$ python3 -q
>>> import numpy as np
>>> np.set_printoptions(precision=2, suppress=True, linewidth=140, legacy="1.25")
>>> E = np.loadtxt("run13.csv", delimiter=",")
>>> E
array([[0., 0., 0., 1., 0.],
       [0., 0., 1., 0., 0.],
       [0., 0., 0., 0., 1.],
       [0., 1., 0., 0., 0.],
       [1., 0., 0., 0., 0.]])
>>> x = np.array([1, -5, 1, -2, -4])
>>> np.sort(np.abs(np.degrees(np.angle(np.linalg.eigvals(E)))))
array([  0.,  72.,  72., 144., 144.])
>>> np.abs(np.linalg.eigvals(E))
array([1., 1., 1., 1., 1.])
>>> np.linalg.inv(E)
array([[0., 0., 0., 0., 1.],
       [0., 0., 0., 1., 0.],
       [0., 1., 0., 0., 0.],
       [1., 0., 0., 0., 0.],
       [0., 0., 1., 0., 0.]])
>>> round(np.linalg.det(E), 2)
1.0
>>> 5 - np.linalg.matrix_rank(E - np.eye(5), tol=1e-8)
1
>>> np.einsum("ii->", E)
0.0
>>> round(float(np.linalg.det(E[::-1])), 2)
1.0
>>> round(np.linalg.det(E.T), 2)
1.0
>>> np.einsum("ij,ji->", E, E)
0.0
>>> round(float(np.linalg.det(2 * E)), 2), round(np.linalg.det(E), 2)
(32.0, 1.0)
>>> np.kron(np.eye(2, dtype=int), E)
array([[0., 0., 0., 1., 0., 0., 0., 0., 0., 0.],
       [0., 0., 1., 0., 0., 0., 0., 0., 0., 0.],
       [0., 0., 0., 0., 1., 0., 0., 0., 0., 0.],
       [0., 1., 0., 0., 0., 0., 0., 0., 0., 0.],
       [1., 0., 0., 0., 0., 0., 0., 0., 0., 0.],
       [0., 0., 0., 0., 0., 0., 0., 0., 1., 0.],
       [0., 0., 0., 0., 0., 0., 0., 1., 0., 0.],
       [0., 0., 0., 0., 0., 0., 0., 0., 0., 1.],
       [0., 0., 0., 0., 0., 0., 1., 0., 0., 0.],
       [0., 0., 0., 0., 0., 1., 0., 0., 0., 0.]])
>>> np.round(np.linalg.eigvals(E).sum().real, 2)
-0.0
>>> r0 = np.array([7, 4])
>>> np.array([np.convolve(row, r0, "same") for row in E])
array([[0., 0., 0., 7., 4.],
       [0., 0., 7., 4., 0.],
       [0., 0., 0., 0., 7.],
       [0., 7., 4., 0., 0.],
       [7., 4., 0., 0., 0.]])
>>> np.correlate(E[1], E[2], "full")
array([0., 0., 1., 0., 0., 0., 0., 0., 0.])
>>> np.cross(E[1, :3], E[2, :3])
array([0., 0., 0.])
>>> np.convolve(E[1], r0)
array([0., 0., 7., 4., 0., 0.])
>>> np.polyval(r0, E[1])
array([ 4.,  4., 11.,  4.,  4.])
>>> M = np.load("w.npy")
>>> M
array([[ 0.33,  0.67,  0.67],
       [ 0.67,  0.33, -0.67],
       [ 0.67, -0.67,  0.33]])
>>> ev, V = np.linalg.eig(M)
>>> np.prod(ev)
-1.0
>>> np.sort(np.linalg.eigvals(M @ M))
array([1., 1., 1.])
>>> np.round(M @ V[:, 0] - ev[0] * V[:, 0], 2) + 0
array([0., 0., 0.])
>>> ev
array([ 1., -1.,  1.])
>>> x = np.array([8, -8, -2])
>>> M.T @ (M @ x)
array([ 8., -8., -2.])
>>> F = np.load("layer18.npy")
>>> F
array([[1, 0, 0, 0, 0],
       [0, 0, 1, 0, 0],
       [0, 1, 0, 0, 0],
       [0, 0, 0, 1, 0],
       [0, 0, 0, 0, 1]])
>>> # row-stochastic, so 1 is an eigenvalue
>>> ev, V = np.linalg.eigh(F)
>>> np.linalg.eigvalsh(F @ F)
array([1., 1., 1., 1., 1.])
>>> (ev > 1e-8).sum(), (ev < -1e-8).sum()
(4, 1)
>>> rng = np.random.default_rng(28)
>>> labels = rng.permutation(5)
>>> Y = F[:, labels] * rng.choice([-1, 1], 5)
>>> Y
array([[ 0,  0,  0,  0, -1],
       [ 0,  0,  1,  0,  0],
       [ 1,  0,  0,  0,  0],
       [ 0,  1,  0,  0,  0],
       [ 0,  0,  0, -1,  0]])
>>> left, _, VT = np.linalg.svd(F.T @ Y)
>>> np.linalg.lstsq(F, Y)[0]
array([[ 0.,  0.,  0.,  0., -1.],
       [ 1.,  0.,  0.,  0.,  0.],
       [ 0.,  0.,  1.,  0.,  0.],
       [ 0.,  1.,  0.,  0.,  0.],
       [ 0.,  0.,  0., -1.,  0.]])
>>> K = np.load("data.npy")
>>> K
array([[-2, -2, -1, -1, -2],
       [ 2,  2,  2, -2, -2],
       [-1,  2, -2,  2,  0],
       [-1,  2, -2,  2,  0]])
>>> left, sigma, VT = np.linalg.svd(K)
>>> V = VT[:(sigma > 1e-8).sum()]
>>> x = K[0] + 3 * K[1] + rng.integers(2) * np.eye(5)[1]
>>> x
array([ 4.,  4.,  5., -7., -8.])
>>> np.linalg.matrix_rank(np.vstack([K, x]))
3
>>> round(np.linalg.norm(x - V.T @ V @ x), 2)
0.0
>>> np.diag(V.T @ V)
array([0.45, 0.86, 0.46, 0.46, 0.77])
>>> X = rng.normal(size=(18, 4))
>>> X = 20 * X / np.linalg.norm(X, axis=1, keepdims=True)
>>> X
array([[ 11.93,  -0.14, -15.17,   5.26],
       [ -6.84,  14.79,  -4.99,  10.47],
       [-10.14,  14.93,  -7.02,  -5.01],
       [  2.97,  19.69,  -0.55,   1.82],
       [-17.68,   7.23,  -2.44,   5.42],
       [ 12.81, -12.24,  -2.48,   8.95],
       [ 14.49,   3.88, -10.23,  -8.39],
       [-15.94,   4.65,  10.49,   3.76],
       [  3.46,   8.13, -17.93,   0.68],
       [-17.04,  -7.16,   6.44,   4.14],
       [ 10.55, -13.16,   6.35,  -8.66],
       [  5.91, -17.62,  -6.65,  -3.22],
       [-11.39,  -7.1 ,  13.12,   6.91],
       [  8.11,  -9.47, -11.14, -10.97],
       [ 18.65,   3.55,   5.52,  -3.01],
       [  2.99,  16.72,  -9.07,   5.4 ],
       [ -1.72,  -2.7 , -13.52,  14.39],
       [  0.67,  14.45,   5.61, -12.62]])
>>> x = np.array([4, 0, -3, -2])
>>> np.linalg.norm(X @ x) <= np.linalg.norm(X, 2) * np.linalg.norm(x) + 1e-9
True
>>> X @ np.eye(4)[0]
array([ 11.93,  -6.84, -10.14,   2.97, -17.68,  12.81,  14.49, -15.94,   3.46, -17.04,  10.55,   5.91, -11.39,   8.11,  18.65,   2.99,
        -1.72,   0.67])
>>> labels = X[:, 0] > np.median(X[:, 0])
>>> r0 = X[labels].mean(axis=0) - X[~labels].mean(axis=0)
>>> np.argsort(-np.abs(r0).round(6), kind="stable")
array([0, 1, 2, 3])
>>> mat = np.array([[1.69, 4.24, -0.78],
...     [-2.75, -6.77, 1.39],
...     [0.68, 1.62, -0.39],
...     [2.01, 5.1, -1.02],
...     [4.4, 11.17, -2.3],
...     [-1.41, -3.41, 0.71],
...     [-2.02, -5.1, 0.99],
...     [-1.38, -3.25, 0.64],
...     [-0.46, -0.93, 0.19],
...     [1.95, 4.77, -0.96],
...     [-2.26, -5.58, 1.1],
...     [-0.09, -0.02, 0.06],
...     [1.31, 3.22, -0.61],
...     [-3.27, -8.12, 1.65],
...     [-0.94, -2.36, 0.44],
...     [-0.56, -1.57, 0.35],
...     [2.22, 5.41, -1.08]])
>>> th = np.radians(30)
>>> r_ = np.eye(5)
>>> r_[0, 0] = r_[3, 3] = np.cos(th)
>>> r_[0, 3], r_[3, 0] = -np.sin(th), np.sin(th)
>>> r_
array([[ 0.87,  0.  ,  0.  , -0.5 ,  0.  ],
       [ 0.  ,  1.  ,  0.  ,  0.  ,  0.  ],
       [ 0.  ,  0.  ,  1.  ,  0.  ,  0.  ],
       [ 0.5 ,  0.  ,  0.  ,  0.87,  0.  ],
       [ 0.  ,  0.  ,  0.  ,  0.  ,  1.  ]])
>>> Y = E @ r_.T
>>> np.abs(Y - E).max(axis=0)
array([0.5, 0. , 0. , 0.5, 0. ])
>>> np.linalg.svd(E, compute_uv=False), np.linalg.svd(Y, compute_uv=False)
(array([1., 1., 1., 1., 1.]), array([1., 1., 1., 1., 1.]))
>>> left, sigma, VT = np.linalg.svd(mat)
>>> np.argmax(sigma[:-1] / (sigma[1:] + 1e-6)) + 1
1
>>> Y = left[:, :1] @ np.diag(sigma[:1]) @ VT[:1]
>>> np.linalg.matrix_rank(mat, rtol=0.05)
1
>>> round(float(np.abs(mat - Y).max()), 2)
0.08
>>> round(float(np.linalg.norm(mat - Y) / np.linalg.norm(mat)), 2)
0.01
>>> C2 = np.cov(mat, rowvar=False)
>>> np.argwhere(np.triu(np.abs(np.corrcoef(mat.T)) > 0.8, 1))
array([[0, 1],
       [0, 2],
       [1, 2]])
>>> np.round(np.linalg.eigvalsh(C2)[::-1], 2) + 0
array([32.57,  0.  ,  0.  ])
>>> r0 = np.array([0, 0, -1])
>>> np.convolve(mat[6], r0)
array([ 0.  ,  0.  ,  2.02,  5.1 , -0.99])
>>> np.polyval(r0, mat[6])
array([-1., -1., -1.])
>>> np.correlate(mat[6], mat[8], "full")
array([-0.38,  0.91,  5.86,  1.43, -0.46])
>>> A = np.load("case0.npy")
>>> A
array([[-3, -2,  3,  1],
       [-3,  0,  1,  1],
       [-1, -3,  3,  1],
       [-1,  3,  0,  3],
       [ 0, -1,  1, -1]])
>>> O = A.astype(float).copy()
>>> for j in range(4):
...     O[:, j] -= O[:, :j] @ (O[:, :j].T @ O[:, j])
...     O[:, j] /= np.linalg.norm(O[:, j])
... 
>>> np.round(O.T @ A, 2) + 0
array([[ 4.47,  1.34, -3.35, -2.24],
       [ 0.  ,  4.6 , -2.5 ,  1.74],
       [ 0.  ,  0.  ,  1.58,  1.79],
       [ 0.  ,  0.  ,  0.  ,  1.33]])
>>> def softmax(z):
...     e = np.exp(z - z.max(axis=-1, keepdims=True))
...     return e / e.sum(axis=-1, keepdims=True)
... 
>>> np.round(softmax(A[0]), 2) + 0
array([0.  , 0.01, 0.87, 0.12])
>>> np.round(softmax(A[0] + -3), 2) + 0
array([0.  , 0.01, 0.87, 0.12])
>>> np.round(softmax(10 * A[0]), 2) + 0
array([0., 0., 1., 0.])
>>> att = A @ A.T / np.sqrt(4)
>>> softmax(att).round(6).argmax(axis=1)
array([0, 0, 2, 3, 2])
>>> np.round(softmax(att), 2) + 0
array([[0.88, 0.01, 0.12, 0.  , 0.  ],
       [0.69, 0.25, 0.03, 0.02, 0.  ],
       [0.38, 0.  , 0.62, 0.  , 0.  ],
       [0.  , 0.  , 0.  , 1.  , 0.  ],
       [0.29, 0.04, 0.49, 0.  , 0.18]])
>>> softmax(att)[0] @ A
array([-2.76, -2.11,  2.99,  1.  ])
>>> Y = np.c_[A[:, :1] @ np.array([[2]]), np.array([2, -3, 2, 2, -2])]
>>> Y
array([[-6,  2],
       [-6, -3],
       [-2,  2],
       [-2,  2],
       [ 0, -2]])
>>> np.round(np.linalg.norm(Y - A @ np.linalg.lstsq(A, Y)[0], axis=0), 2) + 0
array([0.  , 2.83])
>>> np.linalg.matrix_rank(Y)
2
>>> np.linalg.norm(np.linalg.qr(A)[0].T @ Y, axis=0) ** 2 / ((Y ** 2).sum(axis=0) + 1e-12)
array([1.  , 0.68])
